% ipython --no-banner

In [1]: import numpy as np

In [2]: np.set_printoptions(precision=2, suppress=True, linewidth=200, sign=" ")

In [3]: rd = lambda a: np.round(a, 2) + 0

In [4]: W0 = np.loadtxt("w.csv", delimiter=",")

In [5]: W0
Out[5]: 
array([[ 0.,  0., -1., -1.,  1., -2., -1.,  0., -2.,  0.],
       [ 0.,  0., -2., -2.,  2.,  2.,  0., -1., -2., -1.],
       [-1.,  0.,  1., -1.,  2.,  0., -2.,  2.,  0., -2.],
       [-1., -2., -2.,  0.,  1.,  2.,  0.,  2., -2.,  0.],
       [-2., -1., -2.,  2., -2.,  1.,  2., -1.,  2., -2.],
       [ 0.,  2.,  0.,  2., -2.,  2.,  0.,  2., -1., -1.],
       [ 0.,  2.,  1.,  1.,  1.,  1.,  0.,  0., -2.,  1.],
       [ 0.,  0.,  0., -2.,  1.,  0.,  0.,  1., -2.,  1.],
       [ 0.,  1.,  1.,  1., -1.,  1., -2., -1.,  1., -2.],
       [ 0.,  0., -1.,  0.,  2.,  2.,  2.,  2., -1.,  1.],
       [ 2.,  0.,  2.,  0.,  2., -1.,  2.,  2.,  2.,  2.],
       [-1., -2., -1.,  0., -1.,  0.,  2., -1.,  1., -1.],
       [ 1.,  2., -1.,  2.,  0.,  1., -2., -1.,  1.,  2.],
       [ 2.,  2., -2.,  0.,  0.,  0.,  2.,  2.,  0.,  1.],
       [ 0.,  0.,  1.,  1., -1., -4., -1.,  1.,  0.,  1.]])

In [6]: rd(np.linalg.norm(W0, 1)), rd(np.linalg.norm(W0, np.inf))
Out[6]: (np.float64(19.0), np.float64(17.0))

In [7]: rd(np.linalg.norm(W0, "nuc"))
Out[7]: np.float64(48.64)

In [8]: rd(np.linalg.norm(W0, 2))
Out[8]: np.float64(8.4)

In [9]: rd(np.linalg.norm(W0[2], 1)), rd(np.linalg.norm(W0[2], np.inf))
Out[9]: (np.float64(11.0), np.float64(2.0))

In [10]: gram = W0.T @ W0

In [11]: rd(np.linalg.eigvalsh(gram)[::-1])
Out[11]: array([ 70.58,  63.35,  46.29,  42.91,  23.24,  20.77,  10.53,   9.78,   4.36,   1.19])

In [12]: np.linalg.matrix_rank(gram)
Out[12]: np.int64(10)

In [13]: np.trace(gram), (W0 ** 2).sum()
Out[13]: (np.float64(293.0), np.float64(293.0))

In [14]: X = np.loadtxt("test7.csv", delimiter=",")

In [15]: X
Out[15]: 
array([[ 0., -2.,  6.,  4.,  0., -2., -4.,  6., -4., -6.],
       [ 0., -2.,  6.,  4.,  0., -2., -4.,  6., -4., -6.],
       [ 0.,  2., -6., -4.,  0.,  2.,  4., -6.,  4.,  6.],
       [ 0., -1.,  3.,  2.,  0., -1., -2.,  3., -2., -3.],
       [ 0.,  3., -9., -6.,  0.,  3.,  6., -9.,  6.,  9.],
       [ 0.,  2., -6., -4.,  0.,  2.,  4., -6.,  4.,  6.],
       [ 0.,  0.,  0.,  0.,  0.,  0.,  0.,  0.,  0.,  0.],
       [ 0., -2.,  6.,  4.,  0., -2., -4.,  6., -4., -6.],
       [ 0.,  0.,  0.,  0.,  0.,  0.,  0.,  0.,  0.,  0.],
       [ 0.,  0.,  0.,  0.,  0.,  0.,  0.,  0.,  0.,  0.],
       [ 0., -1.,  3.,  2.,  0., -1., -2.,  3., -2., -3.],
       [ 0.,  3., -9., -6.,  0.,  3.,  6., -9.,  6.,  9.],
       [ 0., -1.,  3.,  2.,  0., -1., -2.,  3., -2., -3.]])

In [16]: rk = np.linalg.matrix_rank(X)

In [17]: rk
Out[17]: np.int64(1)

In [18]: ns = np.linalg.svd(X)[2][rk:].T

In [19]: [int(np.linalg.matrix_rank(np.delete(X, i, axis=0))) for i in range(13)]
Out[19]: [1, 1, 1, 1, 1, 1, 1, 1, 1, 1, 1, 1, 1]

In [20]: [int(np.linalg.matrix_rank(X[:i])) for i in range(1, len(X) + 1)]
Out[20]: [1, 1, 1, 1, 1, 1, 1, 1, 1, 1, 1, 1, 1]

In [21]: np.allclose(X @ ns, 0)
Out[21]: True

In [22]: u = np.array([3, -3, 3, 2, 1, 0, 2, -2, -3, 2, -1, -3, -1, 2, 1])

In [23]: mat = -1 * np.eye(15) + np.outer(u, u)

In [24]: mat
Out[24]: 
array([[ 8., -9.,  9.,  6.,  3.,  0.,  6., -6., -9.,  6., -3., -9., -3.,  6.,  3.],
       [-9.,  8., -9., -6., -3.,  0., -6.,  6.,  9., -6.,  3.,  9.,  3., -6., -3.],
       [ 9., -9.,  8.,  6.,  3.,  0.,  6., -6., -9.,  6., -3., -9., -3.,  6.,  3.],
       [ 6., -6.,  6.,  3.,  2.,  0.,  4., -4., -6.,  4., -2., -6., -2.,  4.,  2.],
       [ 3., -3.,  3.,  2.,  0.,  0.,  2., -2., -3.,  2., -1., -3., -1.,  2.,  1.],
       [ 0.,  0.,  0.,  0.,  0., -1.,  0.,  0.,  0.,  0.,  0.,  0.,  0.,  0.,  0.],
       [ 6., -6.,  6.,  4.,  2.,  0.,  3., -4., -6.,  4., -2., -6., -2.,  4.,  2.],
       [-6.,  6., -6., -4., -2.,  0., -4.,  3.,  6., -4.,  2.,  6.,  2., -4., -2.],
       [-9.,  9., -9., -6., -3.,  0., -6.,  6.,  8., -6.,  3.,  9.,  3., -6., -3.],
       [ 6., -6.,  6.,  4.,  2.,  0.,  4., -4., -6.,  3., -2., -6., -2.,  4.,  2.],
       [-3.,  3., -3., -2., -1.,  0., -2.,  2.,  3., -2.,  0.,  3.,  1., -2., -1.],
       [-9.,  9., -9., -6., -3.,  0., -6.,  6.,  9., -6.,  3.,  8.,  3., -6., -3.],
       [-3.,  3., -3., -2., -1.,  0., -2.,  2.,  3., -2.,  1.,  3.,  0., -2., -1.],
       [ 6., -6.,  6.,  4.,  2.,  0.,  4., -4., -6.,  4., -2., -6., -2.,  3.,  2.],
       [ 3., -3.,  3.,  2.,  1.,  0.,  2., -2., -3.,  2., -1., -3., -1.,  2.,  0.]])

In [25]: w, vecs = np.linalg.eigh(mat)

In [26]: x0 = np.array([1, 5, 3, 2, 9, 0, 7, 7, 7, 1, 7, 7, 7, 3, 0])

In [27]: x0 @ mat @ x0
Out[27]: np.float64(1020.0)

In [28]: np.abs(mat).sum(axis=1).max(), rd(np.abs(w).max())
Out[28]: (np.float64(86.0), np.float64(68.0))

In [29]: w, vecs = np.linalg.eigh(mat)

In [30]: (w > 1e-8).sum(), (w < -1e-8).sum()
Out[30]: (np.int64(1), np.int64(14))

In [31]: rd(np.linalg.eigvalsh(mat @ mat))
Out[31]: array([    1.,     1.,     1.,     1.,     1.,     1.,     1.,     1.,     1.,     1.,     1.,     1.,     1.,     1.,  4624.])

In [32]: np.abs(vecs[:, -1]).round(6).argmax()
Out[32]: np.int64(0)

In [33]: rd(np.linalg.svd(mat, compute_uv=False))
Out[33]: array([ 68.,   1.,   1.,   1.,   1.,   1.,   1.,   1.,   1.,   1.,   1.,   1.,   1.,   1.,   1.])

In [34]: J = np.vander(np.arange(13) - 4, 4, increasing=True)

In [35]: J
Out[35]: 
array([[  1,  -4,  16, -64],
       [  1,  -3,   9, -27],
       [  1,  -2,   4,  -8],
       [  1,  -1,   1,  -1],
       [  1,   0,   0,   0],
       [  1,   1,   1,   1],
       [  1,   2,   4,   8],
       [  1,   3,   9,  27],
       [  1,   4,  16,  64],
       [  1,   5,  25, 125],
       [  1,   6,  36, 216],
       [  1,   7,  49, 343],
       [  1,   8,  64, 512]])

In [36]: A2 = np.c_[J[:, :1] @ np.array([[4]]), np.array([1, 3, -5, 0, 2, 3, -5, -1, 4, 3, -1, -4, -1])]

In [37]: A2
Out[37]: 
array([[ 4,  1],
       [ 4,  3],
       [ 4, -5],
       [ 4,  0],
       [ 4,  2],
       [ 4,  3],
       [ 4, -5],
       [ 4, -1],
       [ 4,  4],
       [ 4,  3],
       [ 4, -1],
       [ 4, -4],
       [ 4, -1]])

In [38]: rd(np.linalg.norm(A2 - J @ np.linalg.lstsq(J, A2)[0], axis=0))
Out[38]: array([  0.  ,  10.23])

In [39]: rd(np.linalg.norm(np.linalg.qr(J)[0].T @ A2, axis=0) ** 2 / ((A2 ** 2).sum(axis=0) + 1e-12))
Out[39]: array([ 1. ,  0.1])

In [40]: np.linalg.matrix_rank(A2)
Out[40]: np.int64(2)

In [41]: T = np.stack([J, 2 * J, J[::-1]])

In [42]: rd(np.linalg.norm(T, axis=(1, 2)))
Out[42]: array([  679.14,  1358.27,   679.14])

In [43]: T.shape
Out[43]: (3, 13, 4)

In [44]: np.linalg.matrix_rank(T)
Out[44]: array([ 4,  4,  4])

In [45]: (T @ J.T).shape
Out[45]: (3, 13, 13)

In [46]: O, vecs = np.linalg.qr(J[:, :3])[0], np.linalg.qr(J[:, 3:])[0]

In [47]: sv = np.linalg.svd(O.T @ vecs, compute_uv=False)

In [48]: (sv > 0.9).sum()
Out[48]: np.int64(1)

In [49]: A2 = np.array([[0, 2, 1], [2, 1, 1], [2, 1, -1], [1, -2, 2]])

In [50]: np.einsum("ij,ij->i", J, J)
Out[50]: array([   4369,     820,      85,       4,       1,       4,      85,     820,    4369,   16276,   47989,  120100,  266305])

In [51]: J @ A2
Out[51]: 
array([[ -40,  142, -147],
       [ -15,   62,  -65],
       [  -4,   20,  -21],
       [  -1,    4,   -3],
       [   0,    2,    1],
       [   5,    2,    3],
       [  20,   -8,   15],
       [  51,  -40,   49],
       [ 104, -106,  117],
       [ 185, -218,  231],
       [ 300, -388,  403],
       [ 455, -628,  645],
       [ 656, -950,  969]])

In [52]: [round(float(x), 2) for x in np.linalg.svd(J, compute_uv=False)[:3]]
Out[52]: [678.35, 31.93, 7.02]

In [53]: np.linalg.cond(J) > 100
Out[53]: np.True_

In [54]: rd(np.abs(np.linalg.svd(J)[2][-1]))
Out[54]: array([ 0.99,  0.08,  0.07,  0.01])

In [55]: np.linalg.matrix_rank(J, rtol=0.1)
Out[55]: np.int64(1)

In [56]: np.argsort(-np.linalg.norm(J, axis=0).round(6), kind="stable")[:3]
Out[56]: array([ 3,  2,  1])

In [57]: round(np.log10(np.linalg.cond(J)))
Out[57]: 3

In [58]: feats = np.loadtxt("case3.csv", delimiter=",")

In [59]: feats
Out[59]: 
array([[  0.28,  -2.09,  -2.21,  -4.56,  -3.15,   2.39,  -4.22,   7.61,  -0.8 ,  -0.2 ,  -1.39,   5.01],
       [  1.51,  -6.73,  -3.41,  -5.89,  -4.65,   2.56,  -5.79,   3.79,  -5.9 ,   2.81,  -3.2 ,   4.11],
       [  1.21,  -4.79,  -1.62,  -2.17,  -1.99,   0.59,  -2.4 ,  -1.99,  -4.99,   2.79,  -2.01,   0.16],
       [  0.6 ,  -1.61,   0.82,   2.5 ,   1.41,  -1.7 ,   1.97,  -8.18,  -2.92,   2.2 ,  -0.21,  -4.28],
       [  0.  ,   1.  ,   1.98,   4.49,   3.04,  -2.51,   3.99,  -9.  ,  -0.5 ,   1.01,   1.01,  -5.47],
       [ -0.59,   1.59,  -0.81,  -2.5 ,  -1.39,   1.72,  -1.99,   8.19,   2.92,  -2.2 ,   0.16,   4.32],
       [  1.24,  -4.98,  -2.04,  -3.1 ,  -2.59,   1.1 ,  -3.18,  -0.15,  -4.89,   2.58,  -2.2 ,   1.31],
       [  0.58,  -2.22,  -0.44,  -0.19,  -0.41,  -0.26,  -0.45,  -2.8 ,  -2.62,   1.59,  -0.82,  -1.02],
       [  1.21,  -4.83,  -1.62,  -2.2 ,  -1.99,   0.55,  -2.39,  -1.99,  -4.97,   2.79,  -1.98,   0.18],
       [ -0.29,   0.87,  -0.19,  -0.82,  -0.38,   0.6 ,  -0.56,   3.24,   1.4 ,  -1.01,   0.22,   1.6 ],
       [ -0.63,   2.8 ,   1.57,   2.87,   2.21,  -1.3 ,   2.78,  -2.56,   2.31,  -1.03,   1.38,  -2.3 ],
       [  0.58,  -2.99,  -2.01,  -3.78,  -2.83,   1.81,  -3.6 ,   4.41,  -2.18,   0.78,  -1.63,   3.42],
       [ -0.01,   0.81,   1.61,   3.61,   2.42,  -2.01,   3.21,  -7.21,  -0.41,   0.81,   0.81,  -4.42],
       [ -0.28,   2.27,   2.61,   5.54,   3.81,  -2.91,   4.96,  -9.44,   0.71,   0.43,   1.6 ,  -6.08],
       [  0.59,  -1.77,   0.37,   1.58,   0.79,  -1.21,   1.2 ,  -6.41,  -2.76,   2.03,  -0.4 ,  -3.16],
       [  1.22,  -5.99,  -3.98,  -7.55,  -5.62,   3.6 ,  -7.17,   8.81,  -4.4 ,   1.63,  -3.17,   6.76],
       [  1.21,  -5.94,  -4.02,  -7.61,  -5.62,   3.6 ,  -7.24,   8.84,  -4.37,   1.59,  -3.19,   6.8 ],
       [  0.88,  -3.12,  -0.21,   0.58,  -0.03,  -0.83,   0.19,  -5.97,  -4.01,   2.57,  -0.99,  -2.58],
       [  0.28,  -0.72,   0.58,   1.67,   0.96,  -1.1 ,   1.4 ,  -4.99,  -1.51,   1.23,   0.01,  -2.69],
       [  0.03,  -0.21,  -0.41,  -0.91,  -0.62,   0.5 ,  -0.83,   1.8 ,   0.11,  -0.2 ,  -0.18,   1.08],
       [ -1.2 ,   4.21,   0.41,  -0.52,   0.2 ,   0.9 ,   0.02,   7.41,   5.32,  -3.39,   1.42,   3.09],
       [  1.24,  -6.18,  -4.43,  -8.48,  -6.21,   4.07,  -8.  ,  10.63,  -4.32,   1.4 ,  -3.4 ,   7.91],
       [  1.52,  -6.49,  -3.01,  -4.99,  -4.02,   1.96,  -4.99,   1.96,  -6.  ,   2.99,  -3.  ,   2.99],
       [  0.  ,  -1.01,  -1.98,  -4.5 ,  -3.  ,   2.52,  -4.02,   9.01,   0.49,  -1.01,  -1.01,   5.54],
       [ -0.59,   1.83,  -0.4 ,  -1.57,  -0.76,   1.19,  -1.21,   6.38,   2.77,  -1.99,   0.39,   3.22],
       [ -1.21,   6.17,   4.41,   8.5 ,   6.21,  -4.12,   8.01, -10.57,   4.32,  -1.39,   3.4 ,  -7.9 ],
       [  0.92,  -4.69,  -3.41,  -6.61,  -4.83,   3.21,  -6.19,   8.41,  -3.21,   1.01,  -2.57,   6.23],
       [ -1.47,   6.29,   2.58,   4.13,   3.41,  -1.48,   4.17,  -0.2 ,   6.06,  -3.19,   2.79,  -1.93],
       [ -0.88,   4.87,   3.79,   7.5 ,   5.4 ,  -3.72,   7.04, -10.2 ,   3.1 ,  -0.77,   2.8 ,  -7.31],
       [  0.63,  -2.44,  -0.82,  -1.1 ,  -1.  ,   0.28,  -1.22,  -1.07,  -2.5 ,   1.37,  -0.99,   0.11],
       [  0.32,  -1.12,  -0.23,  -0.1 ,  -0.18,  -0.14,  -0.16,  -1.41,  -1.32,   0.8 ,  -0.37,  -0.51],
       [ -0.89,   3.93,   1.81,   3.  ,   2.4 ,  -1.22,   3.02,  -1.23,   3.6 ,  -1.77,   1.81,  -1.81],
       [ -0.64,   2.01,   0.  ,  -0.75,  -0.2 ,   0.67,  -0.41,   4.6 ,   2.69,  -1.83,   0.61,   2.1 ],
       [  1.21,  -5.8 ,  -3.62,  -6.68,  -5.  ,   3.09,  -6.4 ,   6.97,  -4.51,   1.8 ,  -3.  ,   5.7 ],
       [ -1.18,   4.6 ,   1.24,   1.32,   1.39,  -0.11,   1.63,   3.8 ,   5.1 ,  -3.01,   1.79,   0.88],
       [  0.29,  -2.09,  -2.19,  -4.62,  -3.22,   2.34,  -4.19,   7.6 ,  -0.77,  -0.2 ,  -1.41,   5.01],
       [  0.9 ,  -4.91,  -3.78,  -7.52,  -5.4 ,   3.7 ,  -6.98,  10.18,  -3.11,   0.79,  -2.8 ,   7.3 ],
       [ -1.5 ,   6.08,   2.18,   3.17,   2.79,  -1.06,   3.39,   1.62,   6.24,  -3.38,   2.61,  -0.76],
       [ -1.52,   6.5 ,   3.02,   5.01,   4.02,  -2.02,   4.97,  -2.  ,   5.98,  -3.01,   2.99,  -3.02],
       [  0.33,  -0.88,   0.21,   0.76,   0.39,  -0.59,   0.62,  -3.24,  -1.38,   0.98,  -0.17,  -1.63],
       [  0.31,  -2.13,  -2.23,  -4.6 ,  -3.19,   2.39,  -4.2 ,   7.62,  -0.75,  -0.18,  -1.41,   4.99],
       [  1.24,  -4.41,  -0.83,  -0.41,  -0.79,  -0.41,  -0.79,  -5.62,  -5.2 ,   3.22,  -1.64,  -2.02],
       [  0.59,  -3.02,  -1.99,  -3.79,  -2.84,   1.78,  -3.59,   4.39,  -2.22,   0.83,  -1.56,   3.38]])

In [60]: gram = feats.T @ feats

In [61]: np.linalg.matrix_rank(gram)
Out[61]: np.int64(12)

In [62]: np.allclose(gram, gram.T)
Out[62]: True

In [63]: rd(np.linalg.eigvalsh(gram)[::-1])
Out[63]: array([ 5133.72,  1334.63,     0.03,     0.03,     0.02,     0.02,     0.02,     0.01,     0.01,     0.01,     0.01,     0.01])

In [64]: rd(np.diag(gram))
Out[64]: array([   35.9 ,   688.54,   226.29,   811.13,   441.29,   191.36,   725.12,  1697.7 ,   570.41,   159.97,   163.19,   757.61])

In [65]: rd(np.linalg.svd(feats, compute_uv=False) ** 2)
Out[65]: array([ 5133.72,  1334.63,     0.03,     0.03,     0.02,     0.02,     0.02,     0.01,     0.01,     0.01,     0.01,     0.01])

In [66]: rd(np.trace(gram)), rd((feats ** 2).sum())
Out[66]: (np.float64(6468.53), np.float64(6468.53))
